$ python3 -q
>>> import numpy as np
>>> np.set_printoptions(precision=2, suppress=True, linewidth=160, legacy="1.25")
>>> rnd = lambda a: np.round(a, 2) + 0
>>> rng = np.random.default_rng(894273)
>>> X = np.array([[3, 3, 3], [1, 1, 1], [1, 1, 0], [1, 2, 3]]) * (rng.random((4, 3)) < 0.3)
>>> X
array([[3, 0, 0],
       [0, 0, 1],
       [1, 0, 0],
       [1, 0, 0]])
>>> # rows 2 and 3 are equal
>>> print(rnd(np.trace(np.linalg.pinv(X) @ X)))
2.0
>>> print(rnd(X @ np.linalg.pinv(X) @ X))
[[3. 0. 0.]
 [0. 0. 1.]
 [1. 0. 0.]
 [1. 0. 0.]]
>>> np.linalg.matrix_rank(X, rtol=0.1)
2
>>> print([round(float(x), 2) for x in np.linalg.svd(X, compute_uv=False)[:3]])
[3.32, 1.0, 0.0]
>>> W0 = np.load("x.npy")
>>> W0
array([[-1, -2, -1, -2, -1, -2],
       [-1, -2, -1, -2, -1, -2],
       [-1, -3, -1, -3, -1, -3],
       [-1, -2, -1, -2, -1, -2],
       [-1, -2, -1, -2, -1, -2],
       [-1, -3, -1, -3, -1, -3]])
>>> # column 2 repeats column 0
>>> B = W0 / np.linalg.norm(W0, axis=1, keepdims=True)
>>> gram = B @ B.T
>>> np.argwhere(np.triu(np.abs(gram) > 0.95, 1))
array([[0, 1],
       [0, 2],
       [0, 3],
       [0, 4],
       [0, 5],
       [1, 2],
       [1, 3],
       [1, 4],
       [1, 5],
       [2, 3],
       [2, 4],
       [2, 5],
       [3, 4],
       [3, 5],
       [4, 5]])
>>> rnd(gram)
array([[1.  , 1.  , 0.99, 1.  , 1.  , 0.99],
       [1.  , 1.  , 0.99, 1.  , 1.  , 0.99],
       [0.99, 0.99, 1.  , 0.99, 0.99, 1.  ],
       [1.  , 1.  , 0.99, 1.  , 1.  , 0.99],
       [1.  , 1.  , 0.99, 1.  , 1.  , 0.99],
       [0.99, 0.99, 1.  , 0.99, 0.99, 1.  ]])
>>> rnd(gram[5])
array([0.99, 0.99, 1.  , 0.99, 0.99, 1.  ])
>>> rnd(np.linalg.norm(B, axis=1))
array([1., 1., 1., 1., 1., 1.])
>>> rk = np.linalg.matrix_rank(W0)
>>> rk
2
>>> null = np.linalg.svd(W0)[2][rk:].T
>>> rnd(null @ null.T)
array([[ 0.67,  0.  , -0.33,  0.  , -0.33,  0.  ],
       [ 0.  ,  0.67,  0.  , -0.33,  0.  , -0.33],
       [-0.33,  0.  ,  0.67,  0.  , -0.33,  0.  ],
       [ 0.  , -0.33,  0.  ,  0.67,  0.  , -0.33],
       [-0.33,  0.  , -0.33,  0.  ,  0.67,  0.  ],
       [ 0.  , -0.33,  0.  , -0.33,  0.  ,  0.67]])
>>> np.allclose(W0 @ null, 0)
True
>>> rnd(W0 @ null)
array([[0., 0., 0., 0.],
       [0., 0., 0., 0.],
       [0., 0., 0., 0.],
       [0., 0., 0., 0.],
       [0., 0., 0., 0.],
       [0., 0., 0., 0.]])
>>> [int(np.linalg.matrix_rank(np.delete(W0, i, axis=0))) for i in range(6)]
[2, 2, 2, 2, 2, 2]
>>> np.linalg.matrix_rank(W0.T @ W0), np.linalg.matrix_rank(W0 @ W0.T)
(2, 2)
>>> [int(np.linalg.matrix_rank(W0[:, :j + 1])) for j in range(6)]
[1, 2, 2, 2, 2, 2]
>>> left, s, Vt = np.linalg.svd(W0)
>>> evecs = Vt[:(s > 1e-8).sum()]
>>> x0 = W0[4] + -1 * W0[2] + rng.integers(2) * np.eye(6)[2]
>>> x0
array([0., 1., 0., 1., 0., 1.])
>>> print(rnd(np.diag(evecs.T @ evecs)))
[0.33 0.33 0.33 0.33 0.33 0.33]
>>> rnd(np.linalg.norm(x0 - evecs.T @ evecs @ x0))
0.0
>>> print(rnd(evecs.T @ evecs))
[[0.33 0.   0.33 0.   0.33 0.  ]
 [0.   0.33 0.   0.33 0.   0.33]
 [0.33 0.   0.33 0.   0.33 0.  ]
 [0.   0.33 0.   0.33 0.   0.33]
 [0.33 0.   0.33 0.   0.33 0.  ]
 [0.   0.33 0.   0.33 0.   0.33]]
>>> np.linalg.matrix_rank(np.vstack([W0, x0]))
2
>>> print(rnd(np.trace(np.linalg.pinv(W0) @ W0)))
2.0
>>> print(rnd(W0 @ np.linalg.pinv(W0) @ W0))
[[-1. -2. -1. -2. -1. -2.]
 [-1. -2. -1. -2. -1. -2.]
 [-1. -3. -1. -3. -1. -3.]
 [-1. -2. -1. -2. -1. -2.]
 [-1. -2. -1. -2. -1. -2.]
 [-1. -3. -1. -3. -1. -3.]]
>>> np.allclose(W0[:-1].T @ np.linalg.lstsq(W0[:-1].T, W0[-1])[0], W0[-1])
True
>>> try:
...     np.linalg.inv(W0)
... except np.linalg.LinAlgError as e:
...     print("failed:", e)
... 
failed: Singular matrix
>>> np.unique(W0.round(6), axis=0).shape
(2, 6)
